% python3 -q
>>> import numpy as np
>>> import numpy.linalg as la
>>> np.set_printoptions(precision=2, suppress=True, linewidth=160, floatmode="fixed")
>>> rng = np.random.default_rng(187665)
>>> z = rng.integers(0, 3, 12)
>>> feats = np.triu((z[:, None] == z) & (rng.random((12, 12)) < 0.8), 1).astype(int)
>>> feats += feats.T
>>> print(feats)
[[0 0 0 1 0 1 1 0 0 0 0 0]
 [0 0 0 0 0 0 0 1 1 0 0 0]
 [0 0 0 1 0 1 1 0 0 0 0 0]
 [1 0 1 0 0 1 1 0 0 1 0 0]
 [0 0 0 0 0 0 0 0 0 0 1 1]
 [1 0 1 1 0 0 0 0 0 1 0 0]
 [1 0 1 1 0 0 0 0 0 1 0 0]
 [0 1 0 0 0 0 0 0 1 0 0 0]
 [0 1 0 0 0 0 0 1 0 0 0 0]
 [0 0 0 1 0 1 1 0 0 0 0 0]
 [0 0 0 0 1 0 0 0 0 0 0 1]
 [0 0 0 0 1 0 0 0 0 0 1 0]]
>>> print([round(float(la.det(feats[:i, :i])), 2) + 0 for i in range(1, 13)])
[0.0, 0.0, 0.0, 0.0, 0.0, 0.0, 0.0, 0.0, 0.0, 0.0, 0.0, 0.0]
>>> print(np.all(la.eigvalsh(feats) > 0))
False
>>> arr = np.load("arr.npy")
>>> print(arr)
[[ 1.00  0.00  0.00  0.00  0.00  0.00]
 [ 0.00  1.00  0.00  0.00  0.00  0.00]
 [ 0.00  0.00  0.31  0.95  0.00  0.00]
 [ 0.00  0.00 -0.95  0.31  0.00  0.00]
 [ 0.00  0.00  0.00  0.00  1.00  0.00]
 [ 0.00  0.00  0.00  0.00  0.00  1.00]]
>>> blk = np.stack([arr, 3 * arr, arr[::-1]])
>>> print(la.matrix_rank(blk.reshape(3, -1)))
2
>>> print(la.norm(blk, axis=(1, 2)))
[2.45 7.35 2.45]
>>> print(blk.shape)
(3, 6, 6)
>>> x = np.array([-2, -1, 2, -2, 2, -1])
>>> target = arr @ x
>>> coef, lr = np.zeros(6), 1 / la.norm(arr, 2) ** 2
>>> for i in range(40):
...     coef -= lr * arr.T @ (arr @ coef - target)
...     if i % 10 == 0: print(i, round(la.norm(arr @ coef - target), 2))
... 
0 0.0
10 0.0
20 0.0
30 0.0
>>> print(coef)
[-2.00 -1.00  2.00 -2.00  2.00 -1.00]
>>> x = np.array([2, -3, 2, 1, -2, 2])
>>> print(np.sign((arr @ x).round(6)))
[ 1.00 -1.00  1.00 -1.00 -1.00  1.00]
>>> print(arr @ x)
[ 2.00 -3.00  1.57 -1.59 -2.00  2.00]
>>> print(arr @ np.eye(6)[0])
[1.00 0.00 0.00 0.00 0.00 0.00]
>>> print(np.einsum("ij,j->i", arr, x))
[ 2.00 -3.00  1.57 -1.59 -2.00  2.00]
>>> print((arr @ x).argmax())
0
>>> Q, r_ = la.qr(arr)
>>> print(Q.shape, r_.shape)
(6, 6) (6, 6)
>>> print(np.abs(np.diag(r_)))
[1.00 1.00 1.00 1.00 1.00 1.00]
>>> print(Q)
[[ 1.00  0.00  0.00  0.00  0.00  0.00]
 [-0.00  1.00  0.00  0.00  0.00  0.00]
 [-0.00 -0.00 -0.31  0.95  0.00  0.00]
 [-0.00 -0.00  0.95  0.31  0.00  0.00]
 [-0.00 -0.00 -0.00 -0.00  1.00  0.00]
 [-0.00 -0.00 -0.00 -0.00 -0.00  1.00]]
>>> print(np.allclose(r_.T @ r_, arr.T @ arr))
True
>>> print(r_.round(2) + 0)
[[ 1.00  0.00  0.00  0.00  0.00  0.00]
 [ 0.00  1.00  0.00  0.00  0.00  0.00]
 [ 0.00  0.00 -1.00  0.00  0.00  0.00]
 [ 0.00  0.00  0.00  1.00  0.00  0.00]
 [ 0.00  0.00  0.00  0.00  1.00  0.00]
 [ 0.00  0.00  0.00  0.00  0.00  1.00]]
>>> data = np.loadtxt("dump.csv", delimiter=",")
>>> print(data.round(2) + 0)
[[ 0.40 -0.32 -0.13  0.07 -0.05 -0.01 -0.08 -0.14 -0.04  0.16 -0.04  0.14  0.20]
 [-0.32  0.36  0.13  0.01 -0.09 -0.10  0.07  0.10  0.22  0.03  0.06 -0.04 -0.17]
 [-0.13  0.13  0.74  0.15 -0.24  0.05  0.00 -0.04 -0.15 -0.08 -0.17  0.03  0.14]
 [ 0.07  0.01  0.15  0.09 -0.14  0.00 -0.04 -0.13  0.06  0.09 -0.05  0.08  0.00]
 [-0.05 -0.09 -0.24 -0.14  0.25  0.11  0.03  0.09 -0.16 -0.17  0.02 -0.13 -0.07]
 [-0.01 -0.10  0.05  0.00  0.11  0.41  0.17 -0.12 -0.25  0.09 -0.19 -0.03 -0.26]
 [-0.08  0.07  0.00 -0.04  0.03  0.17  0.33  0.27 -0.09  0.30 -0.09 -0.01 -0.05]
 [-0.14  0.10 -0.04 -0.13  0.09 -0.12  0.27  0.59 -0.10  0.09  0.06 -0.09  0.27]
 [-0.04  0.22 -0.15  0.06 -0.16 -0.25 -0.09 -0.10  0.43  0.14  0.15  0.09 -0.11]
 [ 0.16  0.03 -0.08  0.09 -0.17  0.09  0.30  0.09  0.14  0.63 -0.09  0.17 -0.03]
 [-0.04  0.06 -0.17 -0.05  0.02 -0.19 -0.09  0.06  0.15 -0.09  0.14 -0.02  0.04]
 [ 0.14 -0.04  0.03  0.08 -0.13 -0.03 -0.01 -0.09  0.09  0.17 -0.02  0.11  0.05]
 [ 0.20 -0.17  0.14  0.00 -0.07 -0.26 -0.05  0.27 -0.11 -0.03  0.04  0.05  0.54]]
>>> z = rng.permutation(13)
>>> print(z)
[ 5 10  3  1 12  9 11  7  2  6  8  4  0]
>>> Y = data[z][:, z]
>>> print(np.trace(Y))
5.0
>>> print(np.allclose(Y, data))
False
>>> print(np.diag(Y))
[0.41 0.14 0.09 0.36 0.54 0.63 0.11 0.59 0.74 0.33 0.43 0.25 0.40]
>>> vals, vecs = la.eigh(data)
>>> print(vals.round(2) + 0)
[0.00 0.00 0.00 0.00 0.00 0.00 0.00 0.00 1.00 1.00 1.00 1.00 1.00]
>>> print(np.round(la.svd(data, compute_uv=False), 2) + 0)
[1.00 1.00 1.00 1.00 1.00 0.00 0.00 0.00 0.00 0.00 0.00 0.00 0.00]
>>> print(la.eigvalsh(data + 3 * np.eye(13)))
[3.00 3.00 3.00 3.00 3.00 3.00 3.00 3.00 4.00 4.00 4.00 4.00 4.00]
>>> print((vals > 1e-8).sum(), (vals < -1e-8).sum())
5 0
>>> W0 = np.loadtxt("case1.csv", delimiter=",")
>>> print(W0)
[[  2.82   4.71   1.99  -0.19 -26.09   6.08]
 [-13.13   6.11   4.49   7.41 -22.81   9.78]
 [ -2.28  -2.86   4.80   2.59 -11.10  -2.21]
 [  5.99 -15.46   6.58   0.09 -14.11   0.58]
 [ 11.99 -11.43   7.53  -2.40 -24.31  -5.99]
 [ -1.93   5.30  -3.89  -0.23   0.03  10.19]
 [ -5.20 -10.41   4.18   3.31  14.98  -9.91]
 [ -1.24  22.29 -13.10  -4.18  19.20   5.44]
 [ 11.49 -10.09  -0.79  -4.07 -15.90  17.31]
 [  6.31 -19.59   6.21  -0.30  -2.39  -3.21]
 [  3.69   5.39  -9.00  -3.75   1.83  21.70]
 [  4.34 -12.91   4.31   0.61 -21.62  14.59]
 [  3.62 -12.52   1.93  -1.19  18.59 -11.46]
 [ -1.18   9.79  -4.20  -1.58  16.84 -10.18]
 [  0.82   7.60  -7.00  -2.62  10.19   6.99]
 [ 11.87  -8.62   1.18  -3.57 -26.37  16.50]
 [  5.00  -8.60  -0.38  -1.73  -1.80   8.72]
 [  1.20 -16.14   3.28   0.69  11.99  -3.56]
 [ -6.90  16.71  -9.92  -0.11   7.79  17.09]
 [ -9.22   8.88   6.12   5.31 -13.83 -12.38]
 [ -3.50  15.89 -10.51  -2.61  28.81  -2.02]
 [ 11.47  -8.11  -1.00  -5.20   6.25  -4.18]
 [ 11.72  -7.81  -6.52  -6.66  15.90   7.78]]
>>> theta = np.radians(15)
>>> r_ = np.eye(6)
>>> r_[0, 0] = r_[3, 3] = np.cos(theta)
>>> r_[0, 3], r_[3, 0] = -np.sin(theta), np.sin(theta)
>>> print(r_)
[[ 0.97  0.00  0.00 -0.26  0.00  0.00]
 [ 0.00  1.00  0.00  0.00  0.00  0.00]
 [ 0.00  0.00  1.00  0.00  0.00  0.00]
 [ 0.26  0.00  0.00  0.97  0.00  0.00]
 [ 0.00  0.00  0.00  0.00  1.00  0.00]
 [ 0.00  0.00  0.00  0.00  0.00  1.00]]
>>> Y = W0 @ r_.T
>>> print(np.allclose(W0 @ W0.T, Y @ Y.T))
True
>>> m1 = np.load("data.npy")
>>> print(m1)
[[-0.12  1.98 -1.19 -0.97  3.69  1.06  1.07 -1.66]
 [ 0.64 -0.08 -0.30 -0.50  3.07 -0.91  2.78 -2.50]
 [-1.04  1.96 -0.68 -0.19 -0.99  2.29 -3.02  2.06]
 [-0.87  2.96 -1.41 -0.88  2.06  2.52 -1.43  0.27]
 [-0.61 -0.04  0.35  0.53 -3.15  0.80 -2.73  2.49]
 [ 0.37  0.78 -0.69 -0.74  3.56 -0.14  2.27 -2.33]
 [-0.96  1.42 -0.38  0.04 -1.77  1.94 -3.10  2.32]
 [ 0.43 -2.54  1.38  1.02 -3.36 -1.74 -0.16  1.03]
 [ 1.07 -2.40  0.94  0.40  0.17 -2.53  2.78 -1.69]
 [-0.84  2.96 -1.42 -0.90  2.21  2.47 -1.30  0.15]
 [-0.53 -0.29  0.48  0.61 -3.32  0.58 -2.59  2.45]
 [-0.94  1.33 -0.33  0.08 -1.88  1.88 -3.10  2.35]
 [ 1.06 -2.56  1.05  0.50 -0.21 -2.60  2.63 -1.49]
 [-0.95  2.93 -1.35 -0.80  1.61  2.61 -1.80  0.62]
 [-0.93  1.26 -0.29  0.10 -1.96  1.83 -3.10  2.38]
 [-0.71  0.32  0.18  0.43 -2.89  1.10 -2.89  2.51]]
>>> rk = la.matrix_rank(m1)
>>> print(rk)
2
>>> N = la.svd(m1)[2][rk:].T
>>> print([int(la.matrix_rank(np.delete(m1, i, axis=0))) for i in range(16)])
[2, 2, 2, 2, 2, 2, 2, 2, 2, 2, 2, 2, 2, 2, 2, 2]
>>> print(la.matrix_rank(m1.T @ m1), la.matrix_rank(m1 @ m1.T))
2 2
>>> print([int(la.matrix_rank(m1[:, :j + 1])) for j in range(8)])
[1, 2, 2, 2, 2, 2, 2, 2]
>>> print(N @ N.T)
[[ 0.95  0.10 -0.04 -0.02 -0.01  0.11 -0.12  0.07]
 [ 0.10  0.65  0.17  0.10 -0.24 -0.30  0.17 -0.03]
 [-0.04  0.17  0.92 -0.06  0.16  0.13 -0.04 -0.02]
 [-0.02  0.10 -0.06  0.96  0.14  0.07  0.01 -0.04]
 [-0.01 -0.24  0.16  0.14  0.44 -0.10 -0.22  0.29]
 [ 0.11 -0.30  0.13  0.07 -0.10  0.72  0.24 -0.11]
 [-0.12  0.17 -0.04  0.01 -0.22  0.24  0.61  0.29]
 [ 0.07 -0.03 -0.02 -0.04  0.29 -0.11  0.29  0.75]]
>>> print(np.allclose(m1 @ N, 0))
True
